$ ipython --no-banner

In [1]: import numpy as np

In [2]: from numpy import linalg as LA

In [3]: np.set_printoptions(suppress=True, linewidth=140)

In [4]: rd = lambda a: np.round(a, 2) + 0

In [5]: J = np.loadtxt("w.csv", delimiter=",")

In [6]: J
Out[6]: 
array([[ 5.,  1., -3.,  4., -3.,  4., -4.,  1.,  5., -3.,  3.],
       [ 5.,  1., -3.,  4., -3.,  4., -4.,  1.,  5., -3.,  3.],
       [-4., -1., -2., -5., -3., -5., -1.,  3., -5., -1.,  1.],
       [ 3.,  0., -2.,  3.,  1., -3.,  1.,  2., -4.,  5.,  2.],
       [-5.,  3.,  1., -2.,  0.,  5.,  1.,  0.,  5.,  1., -4.],
       [-5.,  0.,  1., -3., -3.,  5., -4.,  4.,  5.,  5., -4.],
       [-1.,  0.,  4.,  3.,  5.,  0.,  0.,  1.,  2.,  0., -2.],
       [ 2.,  5.,  3.,  5.,  1.,  3., -5.,  0.,  1.,  1.,  2.]])

In [7]: left, sv, VT = LA.svd(J)

In [8]: np.argmax(sv[:-1] / (sv[1:] + 1e-6)) + 1
Out[8]: np.int64(7)

In [9]: rd(sv)
Out[9]: array([18.93, 16.36, 11.63,  8.87,  6.21,  4.71,  2.95,  0.  ])

In [10]: out = left[:, :7] @ np.diag(sv[:7]) @ VT[:7]

In [11]: rd(out)
Out[11]: 
array([[ 5.,  1., -3.,  4., -3.,  4., -4.,  1.,  5., -3.,  3.],
       [ 5.,  1., -3.,  4., -3.,  4., -4.,  1.,  5., -3.,  3.],
       [-4., -1., -2., -5., -3., -5., -1.,  3., -5., -1.,  1.],
       [ 3.,  0., -2.,  3.,  1., -3.,  1.,  2., -4.,  5.,  2.],
       [-5.,  3.,  1., -2.,  0.,  5.,  1.,  0.,  5.,  1., -4.],
       [-5.,  0.,  1., -3., -3.,  5., -4.,  4.,  5.,  5., -4.],
       [-1.,  0.,  4.,  3.,  5.,  0.,  0.,  1.,  2.,  0., -2.],
       [ 2.,  5.,  3.,  5.,  1.,  3., -5.,  0.,  1.,  1.,  2.]])

In [12]: LA.matrix_rank(out)
Out[12]: np.int64(7)

In [13]: rd(LA.norm(J - out) / LA.norm(J))
Out[13]: np.float64(0.0)

In [14]: LA.matrix_rank(J, rtol=0.05)
Out[14]: np.int64(7)

In [15]: G = J.T @ J

In [16]: np.allclose(G, G.T)
Out[16]: True

In [17]: np.diag(G)
Out[17]: array([130.,  37.,  53., 113.,  63., 125.,  76.,  32., 146.,  71.,  63.])

In [18]: np.trace(G), (J ** 2).sum()
Out[18]: (np.float64(909.0), np.float64(909.0))

In [19]: rk = LA.matrix_rank(J)

In [20]: rk
Out[20]: np.int64(7)

In [21]: ns = LA.svd(J)[2][rk:].T

In [22]: ns.shape
Out[22]: (11, 4)

In [23]: left, sv, VT = LA.svd(J, full_matrices=False)

In [24]: rd(np.sqrt((sv ** 2).sum())), rd(LA.norm(J))
Out[24]: (np.float64(30.15), np.float64(30.15))

In [25]: rd(sv / sv[0])
Out[25]: array([1.  , 0.86, 0.61, 0.47, 0.33, 0.25, 0.16, 0.  ])

In [26]: rd(VT @ VT.T)
Out[26]: 
array([[1., 0., 0., 0., 0., 0., 0., 0.],
       [0., 1., 0., 0., 0., 0., 0., 0.],
       [0., 0., 1., 0., 0., 0., 0., 0.],
       [0., 0., 0., 1., 0., 0., 0., 0.],
       [0., 0., 0., 0., 1., 0., 0., 0.],
       [0., 0., 0., 0., 0., 1., 0., 0.],
       [0., 0., 0., 0., 0., 0., 1., 0.],
       [0., 0., 0., 0., 0., 0., 0., 1.]])

In [27]: rd(np.cumsum(sv ** 2) / np.sum(sv ** 2))
Out[27]: array([0.39, 0.69, 0.84, 0.92, 0.97, 0.99, 1.  , 1.  ])

In [28]: np.allclose(J[:-1].T @ LA.lstsq(J[:-1].T, J[-1])[0], J[-1])
Out[28]: False

In [29]: np.abs(np.diag(LA.qr(J)[1])) > 1e-9
Out[29]: array([ True,  True,  True,  True,  True,  True,  True, False])

In [30]: rd(J @ LA.pinv(J) @ J)
Out[30]: 
array([[ 5.,  1., -3.,  4., -3.,  4., -4.,  1.,  5., -3.,  3.],
       [ 5.,  1., -3.,  4., -3.,  4., -4.,  1.,  5., -3.,  3.],
       [-4., -1., -2., -5., -3., -5., -1.,  3., -5., -1.,  1.],
       [ 3.,  0., -2.,  3.,  1., -3.,  1.,  2., -4.,  5.,  2.],
       [-5.,  3.,  1., -2.,  0.,  5.,  1.,  0.,  5.,  1., -4.],
       [-5.,  0.,  1., -3., -3.,  5., -4.,  4.,  5.,  5., -4.],
       [-1.,  0.,  4.,  3.,  5.,  0.,  0.,  1.,  2.,  0., -2.],
       [ 2.,  5.,  3.,  5.,  1.,  3., -5.,  0.,  1.,  1.,  2.]])

In [31]: F = np.load("test15.npy")

In [32]: rd(F)
Out[32]: 
array([[-0.01,  0.09,  0.06,  0.08,  0.07,  0.03,  0.08, -0.1 , -0.01],
       [ 0.01, -0.09, -0.06, -0.08, -0.07, -0.03, -0.08,  0.1 ,  0.01],
       [ 0.  ,  0.  ,  0.  ,  0.  ,  0.  ,  0.  ,  0.  ,  0.  ,  0.  ],
       [ 0.09, -0.81, -0.54, -0.72, -0.63, -0.27, -0.72,  0.9 ,  0.09],
       [-0.17,  1.53,  1.02,  1.36,  1.19,  0.51,  1.36, -1.7 , -0.17],
       [ 0.05, -0.45, -0.3 , -0.4 , -0.35, -0.15, -0.4 ,  0.5 ,  0.05],
       [ 0.09, -0.81, -0.54, -0.72, -0.63, -0.27, -0.72,  0.9 ,  0.09],
       [ 0.02, -0.18, -0.12, -0.16, -0.14, -0.06, -0.16,  0.2 ,  0.02],
       [ 0.03, -0.27, -0.18, -0.24, -0.21, -0.09, -0.24,  0.3 ,  0.03]])

In [33]: t3 = np.stack([F, 2 * F, F[::-1]])

In [34]: rd(LA.det(t3))
Out[34]: array([0., 0., 0.])

In [35]: LA.matrix_rank(t3.reshape(3, -1))
Out[35]: np.int64(2)

In [36]: rd(np.einsum("bij,cij->bc", t3, t3))
Out[36]: 
array([[19.89, 39.77, 15.27],
       [39.77, 79.54, 30.54],
       [15.27, 30.54, 19.89]])

In [37]: m1 = np.load("layer3.npy")

In [38]: rd(m1)
Out[38]: 
array([[0.5 , 0.  , 0.  , 0.  , 0.  , 0.  , 0.5 , 0.  , 0.  , 0.  , 0.  , 0.  ],
       [0.  , 0.33, 0.17, 0.  , 0.  , 0.17, 0.  , 0.17, 0.  , 0.17, 0.  , 0.  ],
       [0.  , 0.  , 0.17, 0.  , 0.17, 0.17, 0.17, 0.  , 0.17, 0.  , 0.17, 0.  ],
       [0.2 , 0.  , 0.  , 0.2 , 0.  , 0.  , 0.  , 0.2 , 0.  , 0.2 , 0.  , 0.2 ],
       [0.25, 0.  , 0.  , 0.  , 0.25, 0.  , 0.  , 0.  , 0.  , 0.25, 0.  , 0.25],
       [0.  , 0.  , 0.  , 0.2 , 0.  , 0.2 , 0.2 , 0.  , 0.  , 0.  , 0.2 , 0.2 ],
       [0.  , 0.2 , 0.  , 0.2 , 0.  , 0.  , 0.2 , 0.2 , 0.  , 0.2 , 0.  , 0.  ],
       [0.  , 0.14, 0.  , 0.14, 0.14, 0.  , 0.14, 0.14, 0.14, 0.14, 0.  , 0.  ],
       [0.  , 0.  , 0.  , 0.  , 0.  , 0.  , 0.33, 0.  , 0.33, 0.  , 0.33, 0.  ],
       [0.2 , 0.  , 0.  , 0.2 , 0.2 , 0.2 , 0.  , 0.  , 0.  , 0.2 , 0.  , 0.  ],
       [0.  , 0.  , 0.25, 0.  , 0.  , 0.  , 0.  , 0.  , 0.  , 0.  , 0.5 , 0.25],
       [0.  , 0.  , 0.  , 0.2 , 0.  , 0.  , 0.2 , 0.  , 0.  , 0.2 , 0.2 , 0.2 ]])

In [39]: rng = np.random.default_rng(612225)

In [40]: idx = rng.permutation(12)

In [41]: idx
Out[41]: array([ 7,  9,  6, 10,  8,  3, 11,  4,  5,  0,  1,  2])

In [42]: out = m1[idx][:, idx]

In [43]: rd(LA.det(out)), rd(LA.det(m1[idx]))
Out[43]: (np.float64(0.0), np.float64(0.0))

In [44]: rd(np.diag(out))
Out[44]: array([0.14, 0.2 , 0.2 , 0.5 , 0.33, 0.2 , 0.2 , 0.25, 0.2 , 0.5 , 0.33, 0.17])

In [45]: np.allclose(out, m1)
Out[45]: False

In [46]: rd(m1 @ np.ones(12))
Out[46]: array([1., 1., 1., 1., 1., 1., 1., 1., 1., 1., 1., 1.])

In [47]: rd(m1.sum(axis=1))
Out[47]: array([1., 1., 1., 1., 1., 1., 1., 1., 1., 1., 1., 1.])

In [48]: rd(np.sort(np.abs(LA.eigvals(m1)))[::-1])
Out[48]: array([1.  , 0.67, 0.37, 0.37, 0.32, 0.32, 0.26, 0.24, 0.24, 0.11, 0.11, 0.11])

In [49]: p = np.eye(12)[9]

In [50]: for _ in range(4):
    ...:     p = p @ m1
    ...:     print(p.round(2))
    ...: 
[0.2 0.  0.  0.2 0.2 0.2 0.  0.  0.  0.2 0.  0. ]
[0.23 0.   0.   0.12 0.09 0.08 0.14 0.04 0.   0.13 0.04 0.13]
[0.19 0.03 0.01 0.13 0.05 0.04 0.19 0.06 0.01 0.13 0.06 0.1 ]
[0.16 0.06 0.02 0.13 0.05 0.04 0.17 0.08 0.01 0.14 0.06 0.08]

In [51]: vec = np.array([1, -1, 2, -2, -1, -3, -3, 2, -2, -2, 0, -3])

In [52]: target = m1 @ vec

In [53]: rd(target)
Out[53]: array([-1.  , -0.5 , -1.17, -0.8 , -1.25, -2.2 , -1.2 , -1.29, -1.67, -1.4 , -0.25, -2.  ])

In [54]: rd(LA.solve(m1, m1[:, 10]))
Out[54]: array([0., 0., 0., 0., 0., 0., 0., 0., 0., 0., 1., 0.])

In [55]: rd(LA.solve(m1, target))
Out[55]: array([ 1., -1.,  2., -2., -1., -3., -3.,  2., -2., -2.,  0., -3.])

In [56]: rd(LA.solve(m1, 4 * target))
Out[56]: array([  4.,  -4.,   8.,  -8.,  -4., -12., -12.,   8.,  -8.,  -8.,   0., -12.])

In [57]: W0 = np.loadtxt("out9.csv", delimiter=",")

In [58]: W0
Out[58]: 
array([[3., 0., 2., 0., 2., 0., 0., 0., 0., 2., 0.],
       [0., 3., 0., 0., 0., 2., 2., 2., 2., 0., 2.],
       [2., 0., 3., 0., 2., 0., 0., 0., 0., 2., 0.],
       [0., 0., 0., 3., 0., 0., 0., 0., 0., 0., 0.],
       [2., 0., 2., 0., 3., 0., 0., 0., 0., 2., 0.],
       [0., 2., 0., 0., 0., 3., 2., 2., 2., 0., 2.],
       [0., 2., 0., 0., 0., 2., 3., 2., 2., 0., 2.],
       [0., 2., 0., 0., 0., 2., 2., 3., 2., 0., 2.],
       [0., 2., 0., 0., 0., 2., 2., 2., 3., 0., 2.],
       [2., 0., 2., 0., 2., 0., 0., 0., 0., 3., 0.],
       [0., 2., 0., 0., 0., 2., 2., 2., 2., 0., 3.]])

In [59]: # splits into 3 blocks

In [60]: evals, vecs = LA.eigh(W0)

In [61]: rd(evals)
Out[61]: array([ 1.,  1.,  1.,  1.,  1.,  1.,  1.,  1.,  3.,  9., 13.])

In [62]: (evals > 1e-8).sum(), (evals < -1e-8).sum()
Out[62]: (np.int64(11), np.int64(0))

In [63]: rd(vecs.T @ W0 @ vecs)
Out[63]: 
array([[ 1.,  0.,  0.,  0.,  0.,  0.,  0.,  0.,  0.,  0.,  0.],
       [ 0.,  1.,  0.,  0.,  0.,  0.,  0.,  0.,  0.,  0.,  0.],
       [ 0.,  0.,  1.,  0.,  0.,  0.,  0.,  0.,  0.,  0.,  0.],
       [ 0.,  0.,  0.,  1.,  0.,  0.,  0.,  0.,  0.,  0.,  0.],
       [ 0.,  0.,  0.,  0.,  1.,  0.,  0.,  0.,  0.,  0.,  0.],
       [ 0.,  0.,  0.,  0.,  0.,  1.,  0.,  0.,  0.,  0.,  0.],
       [ 0.,  0.,  0.,  0.,  0.,  0.,  1.,  0.,  0.,  0.,  0.],
       [ 0.,  0.,  0.,  0.,  0.,  0.,  0.,  1.,  0.,  0.,  0.],
       [ 0.,  0.,  0.,  0.,  0.,  0.,  0.,  0.,  3.,  0.,  0.],
       [ 0.,  0.,  0.,  0.,  0.,  0.,  0.,  0.,  0.,  9.,  0.],
       [ 0.,  0.,  0.,  0.,  0.,  0.,  0.,  0.,  0.,  0., 13.]])

In [64]: np.abs(vecs[:, -1]).round(6).argmax()
Out[64]: np.int64(1)

In [65]: rd(LA.svd(W0, compute_uv=False))
Out[65]: array([13.,  9.,  3.,  1.,  1.,  1.,  1.,  1.,  1.,  1.,  1.])

In [66]: rd(vecs.T @ vecs)
Out[66]: 
array([[1., 0., 0., 0., 0., 0., 0., 0., 0., 0., 0.],
       [0., 1., 0., 0., 0., 0., 0., 0., 0., 0., 0.],
       [0., 0., 1., 0., 0., 0., 0., 0., 0., 0., 0.],
       [0., 0., 0., 1., 0., 0., 0., 0., 0., 0., 0.],
       [0., 0., 0., 0., 1., 0., 0., 0., 0., 0., 0.],
       [0., 0., 0., 0., 0., 1., 0., 0., 0., 0., 0.],
       [0., 0., 0., 0., 0., 0., 1., 0., 0., 0., 0.],
       [0., 0., 0., 0., 0., 0., 0., 1., 0., 0., 0.],
       [0., 0., 0., 0., 0., 0., 0., 0., 1., 0., 0.],
       [0., 0., 0., 0., 0., 0., 0., 0., 0., 1., 0.],
       [0., 0., 0., 0., 0., 0., 0., 0., 0., 0., 1.]])

In [67]: evals.sum(), np.trace(W0)
Out[67]: (np.float64(33.0), np.float64(33.0))

In [68]: vec = np.array([0, 1, -1, 3, 1, -3, 0, -1, -2, -3, -3])

In [69]: target = W0 @ vec

In [70]: beta, lr = np.zeros(11), 1 / LA.norm(W0, 2) ** 2

In [71]: for i in range(4):
    ...:     beta -= lr * W0.T @ (W0 @ beta - target)
    ...:     if i % 1 == 0: print(i, round(LA.norm(W0 @ beta - target), 2))
    ...: 
0 11.99
1 10.0
2 9.13
3 8.62

In [72]: rd(beta)
Out[72]: array([-0.68, -1.28, -0.7 ,  0.59, -0.65, -1.37, -1.3 , -1.33, -1.35, -0.75, -1.37])

In [73]: rd(LA.cond(W0))
Out[73]: np.float64(13.0)

In [74]: X = np.eye(11, dtype=int)[rng.permutation(11)]

In [75]: X
Out[75]: 
array([[0, 0, 0, 0, 1, 0, 0, 0, 0, 0, 0],
       [1, 0, 0, 0, 0, 0, 0, 0, 0, 0, 0],
       [0, 0, 0, 0, 0, 0, 1, 0, 0, 0, 0],
       [0, 0, 0, 0, 0, 0, 0, 0, 1, 0, 0],
       [0, 0, 1, 0, 0, 0, 0, 0, 0, 0, 0],
       [0, 0, 0, 1, 0, 0, 0, 0, 0, 0, 0],
       [0, 0, 0, 0, 0, 0, 0, 0, 0, 0, 1],
       [0, 0, 0, 0, 0, 1, 0, 0, 0, 0, 0],
       [0, 0, 0, 0, 0, 0, 0, 1, 0, 0, 0],
       [0, 0, 0, 0, 0, 0, 0, 0, 0, 1, 0],
       [0, 1, 0, 0, 0, 0, 0, 0, 0, 0, 0]])

In [76]: O, r_ = LA.qr(X)

In [77]: abs(r_[0, 0]), rd(LA.norm(X[:, 0]))
Out[77]: (np.float64(1.0), np.float64(1.0))

In [78]: O
Out[78]: 
array([[ 0.,  0.,  0.,  0., -1.,  0.,  0.,  0.,  0.,  0.,  0.],
       [-1.,  0.,  0.,  0.,  0.,  0.,  0.,  0.,  0.,  0.,  0.],
       [-0., -0.,  0.,  0.,  0.,  0., -1.,  0.,  0.,  0.,  0.],
       [-0., -0., -0.,  0.,  0.,  0.,  0.,  0., -1.,  0.,  0.],
       [-0., -0., -1., -0.,  0.,  0.,  0.,  0.,  0.,  0.,  0.],
       [-0., -0., -0., -1.,  0.,  0.,  0.,  0.,  0.,  0.,  0.],
       [-0., -0., -0., -0.,  0., -0.,  0.,  0.,  0.,  0., -1.],
       [-0., -0., -0., -0.,  0., -1.,  0.,  0.,  0.,  0.,  0.],
       [-0., -0., -0., -0.,  0., -0.,  0., -1.,  0.,  0.,  0.],
       [-0., -0., -0., -0.,  0., -0.,  0., -0., -0.,  1.,  0.],
       [-0., -1., -0., -0.,  0., -0.,  0., -0., -0., -0.,  0.]])

In [79]: idx = rng.permutation(11)

In [80]: idx
Out[80]: array([ 3, 10,  8,  7,  1,  6,  5,  9,  4,  2,  0])

In [81]: out = X[idx][:, idx]

In [82]: rd(np.sort(np.abs(LA.eigvals(out))))
Out[82]: array([1., 1., 1., 1., 1., 1., 1., 1., 1., 1., 1.])

In [83]: idx = rng.permutation(11)

In [84]: out = X[:, idx] * rng.choice([-1, 1], 11)

In [85]: out
Out[85]: 
array([[ 0,  0,  0,  0,  0,  1,  0,  0,  0,  0,  0],
       [ 0,  0,  0,  0,  0,  0,  0,  0,  0,  1,  0],
       [ 0,  0,  0,  0,  0,  0, -1,  0,  0,  0,  0],
       [ 0,  0,  0, -1,  0,  0,  0,  0,  0,  0,  0],
       [ 0, -1,  0,  0,  0,  0,  0,  0,  0,  0,  0],
       [-1,  0,  0,  0,  0,  0,  0,  0,  0,  0,  0],
       [ 0,  0,  0,  0,  0,  0,  0,  1,  0,  0,  0],
       [ 0,  0,  0,  0,  0,  0,  0,  0, -1,  0,  0],
       [ 0,  0,  0,  0,  0,  0,  0,  0,  0,  0, -1],
       [ 0,  0,  1,  0,  0,  0,  0,  0,  0,  0,  0],
       [ 0,  0,  0,  0,  1,  0,  0,  0,  0,  0,  0]])

In [86]: left, _, VT = LA.svd(X.T @ out)

In [87]: left @ VT
Out[87]: 
array([[ 0.,  0.,  0.,  0.,  0.,  0.,  0.,  0.,  0.,  1.,  0.],
       [ 0.,  0.,  0.,  0.,  1.,  0.,  0.,  0.,  0.,  0.,  0.],
       [ 0., -1.,  0.,  0.,  0.,  0.,  0.,  0.,  0.,  0.,  0.],
       [-1.,  0.,  0.,  0.,  0.,  0.,  0.,  0.,  0.,  0.,  0.],
       [ 0.,  0.,  0.,  0.,  0.,  1.,  0.,  0.,  0.,  0.,  0.],
       [ 0.,  0.,  0.,  0.,  0.,  0.,  0.,  0., -1.,  0.,  0.],
       [ 0.,  0.,  0.,  0.,  0.,  0., -1.,  0.,  0.,  0.,  0.],
       [ 0.,  0.,  0.,  0.,  0.,  0.,  0.,  0.,  0.,  0., -1.],
       [ 0.,  0.,  0., -1.,  0.,  0.,  0.,  0.,  0.,  0.,  0.],
       [ 0.,  0.,  1.,  0.,  0.,  0.,  0.,  0.,  0.,  0.,  0.],
       [ 0.,  0.,  0.,  0.,  0.,  0.,  0.,  1.,  0.,  0.,  0.]])

In [88]: idx
Out[88]: array([ 3,  2,  9,  8,  1,  4,  6, 10,  5,  0,  7])
